>>> import numpy as np
>>> np.set_printoptions(precision=3, suppress=True, linewidth=200, legacy="1.25")
>>> W0 = np.load("test13.npy")
>>> W0
array([[ 33.362,  15.076,  -2.071],
       [ 25.336,  33.382,  -3.5  ],
       [  1.608,   9.942,   0.22 ],
       [  1.963, -11.887, -11.692],
       [  8.065,   9.254,   5.213],
       [-24.732, -19.788,  -9.068],
       [ 10.128,   8.51 ,  17.681],
       [  5.819,   2.527, -15.944],
       [-22.416,  19.211,  -5.668],
       [-11.282,  -8.209, -13.282],
       [  8.052,   0.674,  -1.09 ],
       [  8.69 , -29.911,  -4.184],
       [  0.866,  18.801,   1.829],
       [ 13.786,  -9.042,  -5.466],
       [  2.494,  -8.515,  -1.837],
       [  0.354, -18.092,  -3.308],
       [-25.267,  28.77 ,   6.4  ],
       [-36.849, -16.41 , -10.731],
       [ -7.257, -14.901, -15.182],
       [ 17.95 ,   9.589,  -3.627],
       [-12.396, -43.865,   8.74 ],
       [-17.286, -18.942,  -7.086],
       [ 11.762,   6.361,  16.43 ],
       [-23.078,   1.766,   6.462],
       [  6.748,  -5.882,   5.294],
       [ 15.475, -26.073,   8.136],
       [ 24.986,  -4.541, -10.48 ],
       [  4.045,  36.78 ,  -4.106]])
>>> Xc = W0 - W0.mean(axis=0)
>>> evecs = np.linalg.svd(Xc)[2][:2]
>>> other = Xc - Xc @ evecs.T @ evecs
>>> np.linalg.norm(other, axis=1).round(6).argmax()
6
>>> np.diag(evecs.T @ evecs)
array([0.994, 0.997, 0.009])
>>> q, r_ = np.linalg.qr(W0)
>>> np.round(abs(r_[0, 0]), 3), np.round(np.linalg.norm(W0[:, 0]), 3)
(89.23, 89.23)
>>> np.allclose(r_.T @ r_, W0.T @ W0)
True
>>> np.abs(np.diag(r_))
array([89.23 , 98.287, 45.762])
>>> r_
array([[-89.23 , -21.665,  -6.105],
       [  0.   , -98.287,  -5.64 ],
       [  0.   ,   0.   , -45.762]])
